$ ipython --no-banner

In [1]: import numpy as np

In [2]: import numpy.linalg as la

In [3]: np.set_printoptions(precision=3, suppress=True, linewidth=140)

In [4]: m1 = np.load("a.npy")

In [5]: m1
Out[5]: 
array([[ 1,  0,  0,  0],
       [-1, -2,  0,  0],
       [ 0,  0,  1,  0],
       [ 0,  0, -1, -2]])

In [6]: vals, vecs = la.eig(m1)

In [7]: m1 @ vecs[:, 0] - vals[0] * vecs[:, 0]
Out[7]: array([0., 0., 0., 0.])

In [8]: np.sort(la.eigvals(m1.T))
Out[8]: array([-2., -2.,  1.,  1.])

In [9]: np.prod(vals)
Out[9]: np.float64(4.0)

In [10]: out = m1 / np.sqrt((m1 ** 2).mean(axis=1, keepdims=True))

In [11]: la.matrix_rank(out) == la.matrix_rank(m1)
Out[11]: np.True_

In [12]: m1 - m1.mean(axis=1, keepdims=True)
Out[12]: 
array([[ 0.75, -0.25, -0.25, -0.25],
       [-0.25, -1.25,  0.75,  0.75],
       [-0.25, -0.25,  0.75, -0.25],
       [ 0.75,  0.75, -0.25, -1.25]])

In [13]: out[2]
Out[13]: array([0., 0., 2., 0.])

In [14]: la.matrix_rank(m1 - m1.mean(axis=1, keepdims=True))
Out[14]: np.int64(3)

In [15]: (m1 != 0).astype(int)
Out[15]: 
array([[1, 0, 0, 0],
       [1, 1, 0, 0],
       [0, 0, 1, 0],
       [0, 0, 1, 1]])

In [16]: np.round(la.det(m1), 3)
Out[16]: np.float64(4.0)

In [17]: q, r_ = la.qr(m1)

In [18]: r_
Out[18]: 
array([[-1.414, -1.414,  0.   ,  0.   ],
       [ 0.   , -1.414,  0.   ,  0.   ],
       [ 0.   ,  0.   , -1.414, -1.414],
       [ 0.   ,  0.   ,  0.   , -1.414]])

In [19]: np.round(q.T @ q, 3) + 0
Out[19]: 
array([[1., 0., 0., 0.],
       [0., 1., 0., 0.],
       [0., 0., 1., 0.],
       [0., 0., 0., 1.]])

In [20]: round(abs(r_[0, 0]), 3), np.round(la.norm(m1[:, 0]), 3)
Out[20]: (np.float64(1.414), np.float64(1.414))

In [21]: q
Out[21]: 
array([[-0.707,  0.707,  0.   ,  0.   ],
       [ 0.707,  0.707,  0.   ,  0.   ],
       [-0.   , -0.   , -0.707,  0.707],
       [-0.   , -0.   ,  0.707,  0.707]])

In [22]: np.allclose(r_.T @ r_, m1.T @ m1)
Out[22]: True

In [23]: arr = np.load("test18.npy")

In [24]: arr
Out[24]: 
array([[ 1., -2.,  0.],
       [-2.,  0., -2.],
       [ 0., -2.,  2.]])

In [25]: vals, vecs = la.eig(arr)

In [26]: np.sort(la.eigvals(arr.T))
Out[26]: array([-2.201,  1.455,  3.747])

In [27]: vals
Out[27]: array([-2.201,  1.455,  3.747])

In [28]: np.all(la.eigvalsh(arr) > 0)
Out[28]: np.False_

In [29]: hat = np.triu(np.array([[2, 1, 2], [2, 1, 1], [3, 2, 3]]), 1) + np.eye(3)

In [30]: out = hat @ arr @ la.inv(hat)

In [31]: np.round(la.det(out), 3)
Out[31]: np.float64(-12.0)

In [32]: la.matrix_rank(out)
Out[32]: np.int64(3)

In [33]: rng = np.random.default_rng(1866)

In [34]: out = arr + rng.integers(-2, 3, (3, 1)) @ rng.integers(-2, 3, (1, 3))

In [35]: out
Out[35]: 
array([[ 3., -4., -2.],
       [-1., -1., -3.],
       [ 0., -2.,  2.]])

In [36]: np.abs(out - arr).sum(axis=1)
Out[36]: array([6., 3., 0.])

In [37]: np.round(la.svd(out - arr, compute_uv=False), 3) + 0
Out[37]: array([3.873, 0.   , 0.   ])

In [38]: X = np.load("arr.npy")

In [39]: X
Out[39]: 
array([[-25.265,  14.523,  -3.104],
       [-24.152,  13.926,  -2.749],
       [-13.951,   8.536,   0.171],
       [-13.498,   8.301,   0.283],
       [ -9.272,   6.131,   1.22 ],
       [ -4.137,   3.554,   1.974],
       [ -2.109,   2.551,   2.057],
       [ -2.042,   2.518,   2.056],
       [  0.575,   1.18 ,   1.636],
       [  1.147,   0.486,   0.543],
       [  1.08 ,   0.447,   0.451],
       [  1.003,   0.412,   0.37 ],
       [ -0.579,  -0.355,   0.11 ],
       [ -0.969,  -0.701,   0.335],
       [ -1.177,  -0.945,   0.526],
       [ -1.893,  -2.902,   2.421],
       [ -1.917,  -3.214,   2.748],
       [ -1.719,  -5.458,   5.178],
       [ -0.702,  -8.803,   8.898],
       [  0.077, -10.646,  10.968],
       [  8.015, -24.033,  26.063],
       [ 14.487, -32.94 ,  36.083]])

In [40]: hat = X @ la.solve(X.T @ X, X.T)

In [41]: np.allclose(hat @ hat, hat)
Out[41]: True

In [42]: hat @ X[:, 1]
Out[42]: 
array([ 14.523,  13.926,   8.536,   8.301,   6.131,   3.554,   2.551,   2.518,   1.18 ,   0.486,   0.447,   0.412,  -0.355,  -0.701,
        -0.945,  -2.902,  -3.214,  -5.458,  -8.803, -10.646, -24.033, -32.94 ])

In [43]: np.round(la.eigvalsh(hat), 3) + 0
Out[43]: array([0., 0., 0., 0., 0., 0., 0., 0., 0., 0., 0., 0., 0., 0., 0., 0., 0., 0., 0., 1., 1., 1.])

In [44]: cen = X - X.mean(axis=0)

In [45]: left, sigma, Vt = la.svd(cen, full_matrices=False)

In [46]: np.abs(Vt[0]).argmax()
Out[46]: np.int64(1)

In [47]: round((sigma ** 2).sum() ** 2 / (sigma ** 4).sum(), 3)
Out[47]: np.float64(1.246)

In [48]: np.searchsorted(np.cumsum(sigma ** 2) / (sigma ** 2).sum(), 0.9) + 1
Out[48]: np.int64(2)

In [49]: (np.sign(left[:, 0]) == np.sign(left[0, 0])).astype(int)
Out[49]: array([1, 1, 1, 1, 1, 1, 1, 1, 1, 1, 1, 1, 1, 1, 1, 0, 0, 0, 0, 0, 0, 0])

In [50]: np.abs(Vt[-1])
Out[50]: array([0.355, 0.73 , 0.584])

In [51]: E = np.load("data.npy")

In [52]: E
Out[52]: 
array([[-2,  0, -1],
       [ 0,  0,  0],
       [ 0,  0,  0],
       [ 0,  0,  0],
       [ 0,  0,  0],
       [ 0,  0,  0],
       [ 0,  3, -2],
       [ 0,  0,  0],
       [ 0,  0,  0],
       [ 0,  0,  0],
       [ 0,  0,  0]])

In [53]: left, sigma, Vt = la.svd(E)

In [54]: sigma
Out[54]: array([3.67 , 2.128, 0.   ])

In [55]: out = left[:, :2] @ np.diag(sigma[:2]) @ Vt[:2]

In [56]: round(la.norm(E - out, 2), 3), sigma[2]
Out[56]: (np.float64(0.0), np.float64(0.0))

In [57]: np.round(np.abs(E - out).max(), 3)
Out[57]: np.float64(0.0)

In [58]: la.matrix_rank(out)
Out[58]: np.int64(2)

In [59]: left, sigma, Vt = la.svd(E)

In [60]: vecs = Vt[:(sigma > 1e-8).sum()]

In [61]: x0 = E[3] + 5 * E[7] + rng.integers(2) * np.eye(3)[1]

In [62]: x0
Out[62]: array([0., 0., 0.])

In [63]: vecs.T @ vecs
Out[63]: 
array([[ 0.852,  0.197,  0.295],
       [ 0.197,  0.738, -0.393],
       [ 0.295, -0.393,  0.41 ]])

In [64]: rank = la.matrix_rank(E)

In [65]: rank
Out[65]: np.int64(2)

In [66]: null = la.svd(E)[2][rank:].T

In [67]: E @ null
Out[67]: 
array([[0.],
       [0.],
       [0.],
       [0.],
       [0.],
       [0.],
       [0.],
       [0.],
       [0.],
       [0.],
       [0.]])

In [68]: [int(la.matrix_rank(E[:i])) for i in range(1, len(E) + 1)]
Out[68]: [1, 1, 1, 1, 1, 1, 2, 2, 2, 2, 2]

In [69]: feats, _ = la.qr(np.array([[0.1, 0.3], [1.2, -0.3]]))

In [70]: feats
Out[70]: 
array([[-0.083, -0.997],
       [-0.997,  0.083]])

In [71]: # columns are unit length and at right angles

In [72]: round(la.det(feats), 3)
Out[72]: np.float64(-1.0)

In [73]: (feats + feats.T) / 2
Out[73]: 
array([[-0.083, -0.997],
       [-0.997,  0.083]])

In [74]: x0 = np.array([0, 1])

In [75]: 2 - la.matrix_rank(feats - np.eye(2), tol=1e-8)
Out[75]: np.int64(1)

In [76]: np.round(feats.T @ (feats @ x0), 3) + 0
Out[76]: array([0., 1.])

In [77]: [p for p in range(1, 25) if np.allclose(la.matrix_power(feats, p), np.eye(2))]
Out[77]: [2, 4, 6, 8, 10, 12, 14, 16, 18, 20, 22, 24]

In [78]: basis = X[[20, 8]].astype(float)

In [79]: for _ in range(7):
    ...:     lab = la.norm(X[:, None] - basis, axis=-1).argmin(axis=1)
    ...:     basis = np.array([X[lab == j].mean(axis=0) for j in range(2)])
    ...: 

In [80]: lab
Out[80]: array([1, 1, 1, 1, 1, 1, 1, 1, 1, 1, 1, 1, 1, 1, 1, 1, 1, 1, 1, 1, 0, 0])

In [81]: basis
Out[81]: 
array([[ 11.251, -28.486,  31.073],
       [ -4.975,   1.477,   1.805]])

In [82]: np.abs(basis[1] - basis[0]).argmax()
Out[82]: np.int64(1)

In [83]: x0 = np.array([-3, -1])

In [84]: h = np.maximum(feats @ x0, 0)

In [85]: np.tanh(feats @ x0)
Out[85]: array([0.847, 0.994])

In [86]: np.maximum(feats @ x0, 0) - np.maximum(-feats @ x0, 0)
Out[86]: array([1.246, 2.907])

In [87]: feats.T @ h
Out[87]: array([-3., -1.])

In [88]: feats * (h > 1e-9)[:, None]
Out[88]: 
array([[-0.083, -0.997],
       [-0.997,  0.083]])

In [89]: h
Out[89]: array([1.246, 2.907])

In [90]: mat = np.loadtxt("m.csv", delimiter=",")

In [91]: mat
Out[91]: 
array([[-2., -3.,  0.],
       [-5.,  0., -4.],
       [-5., -1., -3.],
       [ 8., -3.,  8.]])

In [92]: x0 = np.array([2, -2, 1])

In [93]: y = mat @ x0

In [94]: y
Out[94]: array([  2., -14., -11.,  30.])

In [95]: la.lstsq(mat, y)[0]
Out[95]: array([ 2., -2.,  1.])

In [96]: np.round(la.pinv(mat) @ mat, 3) + 0
Out[96]: 
array([[1., 0., 0.],
       [0., 1., 0.],
       [0., 0., 1.]])

In [97]: la.solve(mat.T @ mat, mat.T @ y)
Out[97]: array([ 2., -2.,  1.])

In [98]: y = y + 0.3 * rng.normal(size=4)

In [99]: y
Out[99]: array([  2.513, -14.259, -11.067,  30.233])

In [100]: coef, *_ = la.lstsq(mat, y)

In [101]: coef.round()
Out[101]: array([ 2., -2.,  1.])

In [102]: np.round(mat.T @ (y - mat @ coef), 3) + 0
Out[102]: array([0., 0., 0.])

In [103]: A = np.array([[1.5, -0.3, 0.7, -1.2],
     ...:     [-0.2, -2.5, 0.7, -0.3],
     ...:     [1.1, -0.7, -0.1, 1.4],
     ...:     [-0.9, 1.0, -0.4, 0.6]])

In [104]: A[:, 2] *= 10

In [105]: A
Out[105]: 
array([[ 1.5, -0.3,  7. , -1.2],
       [-0.2, -2.5,  7. , -0.3],
       [ 1.1, -0.7, -1. ,  1.4],
       [-0.9,  1. , -4. ,  0.6]])

In [106]: la.eigvals(A)
Out[106]: array([-2.309+2.456j, -2.309-2.456j,  2.65 +0.j   ,  0.567+0.j   ])

In [107]: np.einsum("ii->", A)
Out[107]: np.float64(-1.4)

In [108]: lab = rng.permutation(4)

In [109]: out = A[:, lab] * rng.choice([-1, 1], 4)

In [110]: out
Out[110]: 
array([[ 0.3, -1.5,  1.2, -7. ],
       [ 2.5,  0.2,  0.3, -7. ],
       [ 0.7, -1.1, -1.4,  1. ],
       [-1. ,  0.9, -0.6,  4. ]])

In [111]: left, _, Vt = la.svd(A.T @ out)

In [112]: lab
Out[112]: array([1, 0, 3, 2])

In [113]: np.round(la.lstsq(A, out)[0], 3) + 0
Out[113]: 
array([[ 0., -1.,  0.,  0.],
       [-1.,  0.,  0.,  0.],
       [ 0.,  0.,  0., -1.],
       [ 0.,  0., -1.,  0.]])

In [114]: q, vecs = la.qr(out[:, :1])[0], la.qr(out[:, 1:])[0]

In [115]: sigma = la.svd(q.T @ vecs, compute_uv=False)

In [116]: sigma
Out[116]: array([0.973])

In [117]: np.degrees(np.arccos(sigma.clip(0, 1)))
Out[117]: array([13.433])
